% python3 -q
>>> import numpy as np
>>> np.set_printoptions(suppress=True, linewidth=100)
>>> def rd(a):
...     return np.round(a, 2) + 0
... 
>>> feats = np.loadtxt("layer6.csv", delimiter=",")
>>> rd(feats)
array([[ 0.81,  0.  ,  0.59],
       [ 0.  ,  1.  ,  0.  ],
       [-0.59,  0.  ,  0.81]])
>>> rd(feats @ feats.T)
array([[1., 0., 0.],
       [0., 1., 0.],
       [0., 0., 1.]])
>>> rd(np.linalg.norm(feats, axis=0))
array([1., 1., 1.])
>>> rd(np.linalg.pinv(feats))
array([[ 0.81,  0.  , -0.59],
       [ 0.  ,  1.  ,  0.  ],
       [ 0.59,  0.  ,  0.81]])
>>> feats[:, 1] @ feats[:, 0]
np.float64(0.0)
>>> rd(feats.T @ feats)
array([[1., 0., 0.],
       [0., 1., 0.],
       [0., 0., 1.]])
>>> vec = np.array([3, 2, 0])
>>> rd(feats @ np.eye(3)[2])
array([0.59, 0.  , 0.81])
>>> np.sign((feats @ vec).round(6))
array([ 1.,  1., -1.])
>>> rd(np.einsum("ij,j->i", feats, vec))
array([ 2.43,  2.  , -1.76])
>>> rd(feats @ vec)
array([ 2.43,  2.  , -1.76])
>>> rd((feats * vec).sum(axis=1))
array([ 2.43,  2.  , -1.76])
>>> other = np.array([[-1, -1], [1, -2]])
>>> basis = np.kron(other, feats)
>>> np.linalg.matrix_rank(basis)
np.int64(6)
>>> rd(np.linalg.norm(basis, 2)), rd(np.linalg.norm(other, 2) * np.linalg.norm(feats, 2))
(np.float64(2.3), np.float64(2.3))
>>> A = 0.2 ** np.abs(np.subtract.outer(np.arange(5), np.arange(5)))
>>> rd(A)
array([[1.  , 0.2 , 0.04, 0.01, 0.  ],
       [0.2 , 1.  , 0.2 , 0.04, 0.01],
       [0.04, 0.2 , 1.  , 0.2 , 0.04],
       [0.01, 0.04, 0.2 , 1.  , 0.2 ],
       [0.  , 0.01, 0.04, 0.2 , 1.  ]])
>>> # equal to its transpose
>>> hat = np.triu(np.array([[1, 0, 3, 2, 3],
...     [2, 0, 0, 3, 0],
...     [3, 3, 3, 1, 2],
...     [3, 1, 3, 1, 0],
...     [3, 2, 3, 0, 3]]), 1) + np.eye(5)
>>> other = hat @ A @ np.linalg.inv(hat)
>>> np.linalg.matrix_rank(other)
np.int64(5)
>>> rd(np.poly(other))
array([ 1.  , -5.  ,  9.84, -9.52,  4.53, -0.85])
>>> rd(np.linalg.det(A[::-1]))
np.float64(0.85)
>>> rd(np.kron(np.eye(2, dtype=int), A))
array([[1.  , 0.2 , 0.04, 0.01, 0.  , 0.  , 0.  , 0.  , 0.  , 0.  ],
       [0.2 , 1.  , 0.2 , 0.04, 0.01, 0.  , 0.  , 0.  , 0.  , 0.  ],
       [0.04, 0.2 , 1.  , 0.2 , 0.04, 0.  , 0.  , 0.  , 0.  , 0.  ],
       [0.01, 0.04, 0.2 , 1.  , 0.2 , 0.  , 0.  , 0.  , 0.  , 0.  ],
       [0.  , 0.01, 0.04, 0.2 , 1.  , 0.  , 0.  , 0.  , 0.  , 0.  ],
       [0.  , 0.  , 0.  , 0.  , 0.  , 1.  , 0.2 , 0.04, 0.01, 0.  ],
       [0.  , 0.  , 0.  , 0.  , 0.  , 0.2 , 1.  , 0.2 , 0.04, 0.01],
       [0.  , 0.  , 0.  , 0.  , 0.  , 0.04, 0.2 , 1.  , 0.2 , 0.04],
       [0.  , 0.  , 0.  , 0.  , 0.  , 0.01, 0.04, 0.2 , 1.  , 0.2 ],
       [0.  , 0.  , 0.  , 0.  , 0.  , 0.  , 0.01, 0.04, 0.2 , 1.  ]])
>>> rd(np.linalg.det(2 * A)), rd(np.linalg.det(A))
(np.float64(27.18), np.float64(0.85))
>>> rd(np.linalg.eigvals(A).sum().real)
np.float64(5.0)
>>> rd(np.linalg.eigvals(A))
array([1.4 , 1.17, 0.95, 0.7 , 0.79])
